% ipython --no-banner

In [1]: import numpy as np

In [2]: np.set_printoptions(precision=2, suppress=True, linewidth=160)

In [3]: feats = np.load("test13.npy")

In [4]: feats
Out[4]: 
array([[-0.3 , -0.62,  0.72],
       [ 0.  , -0.76, -0.65],
       [ 0.95, -0.2 ,  0.23]])

In [5]: np.linalg.svd(feats, compute_uv=False)
Out[5]: array([1., 1., 1.])

In [6]: np.round(feats.T @ feats, 2) + 0
Out[6]: 
array([[1., 0., 0.],
       [0., 1., 0.],
       [0., 0., 1.]])

In [7]: np.linalg.norm(feats, axis=0)
Out[7]: array([1., 1., 1.])

In [8]: np.round(feats @ feats.T, 2) + 0
Out[8]: 
array([[1., 0., 0.],
       [0., 1., 0.],
       [0., 0., 1.]])

In [9]: Y = feats / np.linalg.norm(feats, axis=1, keepdims=True)

In [10]: C2 = Y @ Y.T

In [11]: (np.abs(C2) > 0.9).astype(int)
Out[11]: 
array([[1, 0, 0],
       [0, 1, 0],
       [0, 0, 1]])

In [12]: np.argwhere(np.triu(np.abs(C2) > 0.95, 1))
Out[12]: array([], shape=(0, 2), dtype=int64)

In [13]: C2.round(2) + 0
Out[13]: 
array([[1., 0., 0.],
       [0., 1., 0.],
       [0., 0., 1.]])

In [14]: C2[1].round(2) + 0
Out[14]: array([0., 1., 0.])

In [15]: rng = np.random.default_rng(4025)

In [16]: Y = feats + rng.integers(-2, 3, (3, 1)) @ rng.integers(-2, 3, (1, 3))

In [17]: Y
Out[17]: 
array([[-0.3 , -0.62,  0.72],
       [ 1.  , -2.76,  1.35],
       [ 1.95, -2.2 ,  2.23]])

In [18]: np.linalg.matrix_rank(Y - feats, tol=1e-8)
Out[18]: np.int64(1)

In [19]: Y - feats
Out[19]: 
array([[ 0.,  0.,  0.],
       [ 1., -2.,  2.],
       [ 1., -2.,  2.]])

In [20]: x0 = np.array([2, -2, -1])

In [21]: round(float(np.linalg.det(feats)), 2)
Out[21]: 1.0

In [22]: np.abs(np.linalg.eigvals(feats))
Out[22]: array([1., 1., 1.])

In [23]: [p for p in range(1, 25) if np.allclose(np.linalg.matrix_power(feats, p), np.eye(3))]
Out[23]: []

In [24]: np.round(np.linalg.inv(feats), 2) + 0
Out[24]: 
array([[-0.3 ,  0.  ,  0.95],
       [-0.62, -0.76, -0.2 ],
       [ 0.72, -0.65,  0.23]])

In [25]: np.sort(np.abs(np.degrees(np.angle(np.linalg.eigvals(feats)))))
Out[25]: array([  0. , 156.2, 156.2])

In [26]: f, g = feats[0], feats[1]

In [27]: f @ g
Out[27]: np.float64(0.0)

In [28]: round(float(f @ f), 2)
Out[28]: 1.0

In [29]: pr = (f @ g) / (f @ f) * f

In [30]: np.outer(f, g)
Out[30]: 
array([[-0.  ,  0.23,  0.2 ],
       [-0.  ,  0.47,  0.41],
       [ 0.  , -0.54, -0.47]])

In [31]: pr
Out[31]: array([-0., -0.,  0.])

In [32]: np.linalg.matrix_rank(np.outer(f, g))
Out[32]: np.int64(1)

In [33]: g - pr
Out[33]: array([ 0.  , -0.76, -0.65])

In [34]: J = np.load("dump.npy")

In [35]: J
Out[35]: 
array([[-3., -8.,  6.],
       [ 0., -5.,  0.],
       [ 0., -8.,  3.]])

In [36]: O = J.astype(float).copy()

In [37]: for j in range(3):
    ...:     O[:, j] -= O[:, :j] @ (O[:, :j].T @ O[:, j])
    ...:     O[:, j] /= np.linalg.norm(O[:, j])
    ...: 

In [38]: np.round(O.T @ O, 2) + 0
Out[38]: 
array([[1., 0., 0.],
       [0., 1., 0.],
       [0., 0., 1.]])

In [39]: Y = J[0, 0] * J[1:] - np.outer(J[1:, 0], J[0])

In [40]: Y
Out[40]: 
array([[ 0., 15., -0.],
       [ 0., 24., -9.]])

In [41]: J[:, 0] / J[0, 0]
Out[41]: array([ 1., -0., -0.])

In [42]: np.linalg.matrix_rank(Y), np.linalg.matrix_rank(J)
Out[42]: (np.int64(2), np.int64(3))

In [43]: Y = np.array([[3], [-2], [2], [0]])

In [44]: basis = np.array([[3, 3, 1]])

In [45]: F = Y @ basis + 0.05 * rng.normal(size=(4, 3))

In [46]: F
Out[46]: 
array([[ 8.98,  8.88,  2.96],
       [-5.99, -6.01, -1.93],
       [ 5.97,  5.99,  2.03],
       [-0.06, -0.01,  0.02]])

In [47]: hat = F @ np.linalg.solve(F.T @ F, F.T)

In [48]: np.diag(hat)
Out[48]: array([0.9 , 1.  , 0.75, 0.35])

In [49]: hat @ F[:, 2]
Out[49]: array([ 2.96, -1.93,  2.03,  0.02])

In [50]: U, s, Vh = np.linalg.svd(F)

In [51]: s
Out[51]: array([17.88,  0.08,  0.07])

In [52]: np.argmax(s[:-1] / (s[1:] + 1e-6)) + 1
Out[52]: np.int64(1)

In [53]: Y = U[:, :1] @ np.diag(s[:1]) @ Vh[:1]

In [54]: Y
Out[54]: 
array([[ 8.95,  8.91,  2.95],
       [-6.  , -5.98, -1.98],
       [ 6.  ,  5.97,  1.98],
       [-0.03, -0.03, -0.01]])

In [55]: np.round(np.abs(F - Y).max(), 2)
Out[55]: np.float64(0.05)

In [56]: np.linalg.matrix_rank(F, rtol=0.05)
Out[56]: np.int64(1)

In [57]: Y = np.array([[1, -4, 2], [0, 5, -2], [-3, 5, -2]])

In [58]: np.linalg.matrix_rank(np.vstack([F, Y.T]))
Out[58]: np.int64(3)

In [59]: np.einsum("ik,kj->ij", F, Y)
Out[59]: 
array([[  0.1 ,  23.29,  -5.73],
       [ -0.22, -15.69,   3.88],
       [ -0.11,  16.22,  -4.1 ],
       [ -0.12,   0.28,  -0.14]])

In [60]: np.einsum("ik,kj->ji", F, Y)
Out[60]: 
array([[  0.1 ,  -0.22,  -0.11,  -0.12],
       [ 23.29, -15.69,  16.22,   0.28],
       [ -5.73,   3.88,  -4.1 ,  -0.14]])

In [61]: np.linalg.matrix_rank(F @ Y)
Out[61]: np.int64(3)

In [62]: blk = np.stack([F, 5 * F, F[::-1]])

In [63]: np.linalg.norm(blk, axis=(1, 2))
Out[63]: array([17.88, 89.39, 17.88])

In [64]: x0 = np.array([2, 2, 1])

In [65]: y = F @ x0

In [66]: np.round(np.linalg.pinv(F) @ F, 2) + 0
Out[66]: 
array([[1., 0., 0.],
       [0., 1., 0.],
       [0., 0., 1.]])

In [67]: np.linalg.lstsq(F, y)[0]
Out[67]: array([2., 2., 1.])

In [68]: np.linalg.solve(F.T @ F, F.T @ y)
Out[68]: array([2., 2., 1.])

In [69]: y
Out[69]: array([ 38.68, -25.93,  25.95,  -0.13])

In [70]: y = y + 0.3 * rng.normal(size=4)

In [71]: y
Out[71]: array([ 39.12, -25.89,  25.64,  -0.19])

In [72]: beta, *_ = np.linalg.lstsq(F, y)

In [73]: np.round(F.T @ (y - F @ beta), 2) + 0
Out[73]: array([0., 0., 0.])

In [74]: [round(float(np.linalg.norm(np.linalg.solve(F.T @ F + lam * np.eye(3), F.T @ y))), 2) for lam in (0, 1, 10, 100)]
Out[74]: [6.91, 2.98, 2.9, 2.28]

In [75]: W0 = np.load("case1.npy")

In [76]: W0
Out[76]: 
array([[ 15,   1,   0,   1],
       [  1,   5,   2,   1],
       [  0,   1, -18,   2],
       [  2,   2,   0,  20]])

In [77]: np.round(np.linalg.det(W0[::-1]), 2)
Out[77]: np.float64(-26476.0)

In [78]: round(np.linalg.det(W0.T), 2)
Out[78]: np.float64(-26476.0)

In [79]: hat = np.triu(np.array([[0, 0, 1, 1], [0, 0, 1, 2], [1, 2, 2, 0], [0, 2, 1, 1]]), 1) + np.eye(4)

In [80]: Y = hat @ W0 @ np.linalg.inv(hat)

In [81]: np.poly(Y)
Out[81]: array([     1.,    -22.,   -252.,   7078., -26476.])

In [82]: hat @ W0 - W0 @ hat
Out[82]: 
array([[  2.,   3., -34.,   5.],
       [  4.,   5., -24.,  31.],
       [  0.,   0.,  -1.,  -2.],
       [  0.,   0.,  -4.,  -6.]])

In [83]: Y
Out[83]: 
array([[ 17.,   4., -39.,  -2.],
       [  5.,  10., -31.,  18.],
       [  0.,   1., -19.,   0.],
       [  2.,   2.,  -4.,  14.]])

In [84]: np.trace(Y), np.trace(W0)
Out[84]: (np.float64(22.0), np.int64(22))

In [85]: data = np.load("run1.npy")

In [86]: data
Out[86]: 
array([[  8.6 ,  -1.02,   0.89],
       [ -0.17,  -2.33, -11.62],
       [ -6.09,   4.06,  -2.6 ],
       [  0.51,  -3.65,  -8.83],
       [ -4.33,   4.39,  -1.84],
       [ -0.5 ,  -1.77,  -9.78],
       [ -0.42,  -2.6 ,  -9.92],
       [  0.35,  -0.82, -11.82],
       [  9.21,  -0.57,   2.02],
       [  1.52,  -1.11,  -9.96],
       [  8.99,  -0.27,   1.05],
       [ -5.37,   1.3 ,  -2.07],
       [  9.24,  -0.3 ,   0.04],
       [  0.49,  -0.51, -11.36],
       [  9.14,  -2.12,  -0.1 ],
       [ -6.02,   4.45,  -2.96],
       [  1.74,  -0.86, -10.97],
       [  1.1 ,  -3.1 , -10.84],
       [  8.93,  -0.2 ,   0.99],
       [ -6.11,   2.49,  -1.78],
       [ -5.65,   4.6 ,  -1.82]])

In [87]: x0 = np.array([1, 3, -3])

In [88]: a = np.maximum(data @ x0, 0)

In [89]: np.tanh(data @ x0)
Out[89]: array([0.99, 1.  , 1.  , 1.  , 1.  , 1.  , 1.  , 1.  , 0.89, 1.  , 1.  , 1.  , 1.  , 1.  , 1.  , 1.  , 1.  , 1.  , 1.  , 1.  , 1.  ])

In [90]: np.flatnonzero(a > 1e-9)
Out[90]: array([ 0,  1,  2,  3,  4,  5,  6,  7,  8,  9, 10, 11, 12, 13, 14, 15, 16, 17, 18, 19, 20])

In [91]: data * (a > 1e-9)[:, None]
Out[91]: 
array([[  8.6 ,  -1.02,   0.89],
       [ -0.17,  -2.33, -11.62],
       [ -6.09,   4.06,  -2.6 ],
       [  0.51,  -3.65,  -8.83],
       [ -4.33,   4.39,  -1.84],
       [ -0.5 ,  -1.77,  -9.78],
       [ -0.42,  -2.6 ,  -9.92],
       [  0.35,  -0.82, -11.82],
       [  9.21,  -0.57,   2.02],
       [  1.52,  -1.11,  -9.96],
       [  8.99,  -0.27,   1.05],
       [ -5.37,   1.3 ,  -2.07],
       [  9.24,  -0.3 ,   0.04],
       [  0.49,  -0.51, -11.36],
       [  9.14,  -2.12,  -0.1 ],
       [ -6.02,   4.45,  -2.96],
       [  1.74,  -0.86, -10.97],
       [  1.1 ,  -3.1 , -10.84],
       [  8.93,  -0.2 ,   0.99],
       [ -6.11,   2.49,  -1.78],
       [ -5.65,   4.6 ,  -1.82]])

In [92]: data.T @ a
Out[92]: array([  -16.76,  -137.26, -2712.9 ])
